$ ipython --no-banner

In [1]: import numpy as np

In [2]: import numpy.linalg as la

In [3]: np.set_printoptions(precision=1, suppress=True, linewidth=140, sign=" ")

In [4]: tidy = lambda a: np.round(a, 1) + 0

In [5]: A = np.array([[1.1, 2.0, -2.0, 0.0, 0.0, -1.0],
   ...:     [0.0, -0.9, 0.0, -2.0, -2.0, -2.0],
   ...:     [-2.0, 1.0, 1.1, 1.0, 2.0, 1.0],
   ...:     [2.0, 2.0, -1.0, -0.9, -1.0, 0.0],
   ...:     [2.0, 0.0, -1.0, -2.0, 1.1, -1.0],
   ...:     [1.0, 2.0, -2.0, 0.0, 0.0, -0.9]])

In [6]: x = np.array([-1, 2, -1, -2, 0, 2])

In [7]: rhs = A @ x

In [8]: tidy(rhs)
Out[8]: array([ 2.9, -1.8,  2.9,  4.8,  1. ,  3.2])

In [9]: tidy(la.solve(A, 4 * rhs))
Out[9]: array([-4.,  8., -4., -8.,  0.,  8.])

In [10]: tidy(la.solve(A.T, A[0]))
Out[10]: array([ 1.,  0.,  0.,  0.,  0.,  0.])

In [11]: r0 = np.array([2, 0])

In [12]: np.array([np.convolve(row, r0, "same") for row in A])
Out[12]: 
array([[ 2.2,  4. , -4. ,  0. ,  0. , -2. ],
       [ 0. , -1.8,  0. , -4. , -4. , -4. ],
       [-4. ,  2. ,  2.2,  2. ,  4. ,  2. ],
       [ 4. ,  4. , -2. , -1.8, -2. ,  0. ],
       [ 4. ,  0. , -2. , -4. ,  2.2, -2. ],
       [ 2. ,  4. , -4. ,  0. ,  0. , -1.8]])

In [13]: tidy(np.cross(A[0, :3], A[5, :3]))
Out[13]: array([ 0. ,  0.2,  0.2])

In [14]: tidy(np.correlate(A[0], A[5], "full"))
Out[14]: array([-1. , -1.8,  1.8, -2.2, -1.8, 10. , -2. , -2. ,  2. , -2. , -1. ])

In [15]: q, vecs = la.qr(A[:, :1])[0], la.qr(A[:, 1:])[0]

In [16]: sv = la.svd(q.T @ vecs, compute_uv=False)

In [17]: (sv > 0.9).sum()
Out[17]: np.int64(1)

In [18]: tidy(np.degrees(np.arccos(sv.clip(0, 1))))
Out[18]: array([ 2.6])

In [19]: U, sv, vt = la.svd(A)

In [20]: np.argmax(sv[:-1] / (sv[1:] + 1e-6)) + 1
Out[20]: np.int64(5)

In [21]: tidy(sv)
Out[21]: array([ 6.1,  4.3,  2.5,  1.9,  1.4,  0.1])

In [22]: out = U[:, :5] @ np.diag(sv[:5]) @ vt[:5]

In [23]: tidy(out)
Out[23]: 
array([[ 1.1,  2. , -2. ,  0. ,  0. , -1. ],
       [ 0. , -0.9,  0. , -2. , -2. , -2. ],
       [-2. ,  1. ,  1.1,  1. ,  2. ,  1. ],
       [ 2. ,  2. , -1. , -0.9, -1. ,  0. ],
       [ 2. ,  0. , -1. , -2. ,  1.1, -1. ],
       [ 1. ,  2. , -2. ,  0. ,  0. , -0.9]])

In [24]: tidy(la.norm(A - out) / la.norm(A))
Out[24]: np.float64(0.0)

In [25]: la.matrix_rank(out)
Out[25]: np.int64(5)

In [26]: la.cond(A) > 100
Out[26]: np.False_

In [27]: np.argsort(-la.norm(A, axis=0).round(6), kind="stable")[:3]
Out[27]: array([ 0,  1,  2])

In [28]: tidy(la.norm(A, 2) / la.norm(A))
Out[28]: np.float64(0.7)

In [29]: K = np.load("run17.npy")

In [30]: K
Out[30]: 
array([[ 1. ,  0.2],
       [ 0.2,  1. ]])

In [31]: # equal to its transpose

In [32]: evals, vecs = la.eigh(K)

In [33]: x = np.array([0, 1])

In [34]: x @ K @ x
Out[34]: np.float64(1.0)

In [35]: F = np.load("x.npy")

In [36]: tidy(F)
Out[36]: 
array([[ 6.5, -7.6, -0.6],
       [-8. ,  5.3, -2.9],
       [-0.2, -7.4, -6.8],
       [ 7.8, -1.4,  6.2],
       [ 6.2,  1.9,  7.6],
       [-3.8,  8.4,  3.9],
       [ 8.1, -4.3,  3.9],
       [ 7.6, -6.3,  1.6],
       [-5.9, -2.4, -7.7],
       [ 3.8, -8.4, -3.9],
       [ 0.7,  7.1,  7. ],
       [-2.5,  8.3,  5. ],
       [-5.8, -2.4, -7.7],
       [-4.1,  8.4,  3.5]])

In [37]: Ac = F - F.mean(axis=0)

In [38]: U, sv, vt = la.svd(Ac, full_matrices=False)

In [39]: np.abs(U[:, 0]).argmax()
Out[39]: np.int64(13)

In [40]: tidy((sv ** 2).sum() ** 2 / (sv ** 4).sum())
Out[40]: np.float64(2.0)

In [41]: tidy(Ac.mean(axis=0))
Out[41]: array([ 0.,  0.,  0.])

In [42]: np.searchsorted(np.cumsum(sv ** 2) / (sv ** 2).sum(), 0.9) + 1
Out[42]: np.int64(2)

In [43]: np.abs(vt[0]).argmax()
Out[43]: np.int64(1)

In [44]: tidy(sv)
Out[44]: array([ 27.9,  24.7,   0. ])

In [45]: (np.sign(U[:, 0]) == np.sign(U[0, 0])).astype(int)
Out[45]: array([ 1,  0,  1,  1,  0,  0,  1,  1,  1,  1,  0,  0,  1,  0])

In [46]: la.matrix_rank(Ac)
Out[46]: np.int64(2)

In [47]: tidy(vt[0] * np.sign(vt[0, np.abs(vt[0]).argmax()]))
Out[47]: array([-0.5,  0.8,  0.3])
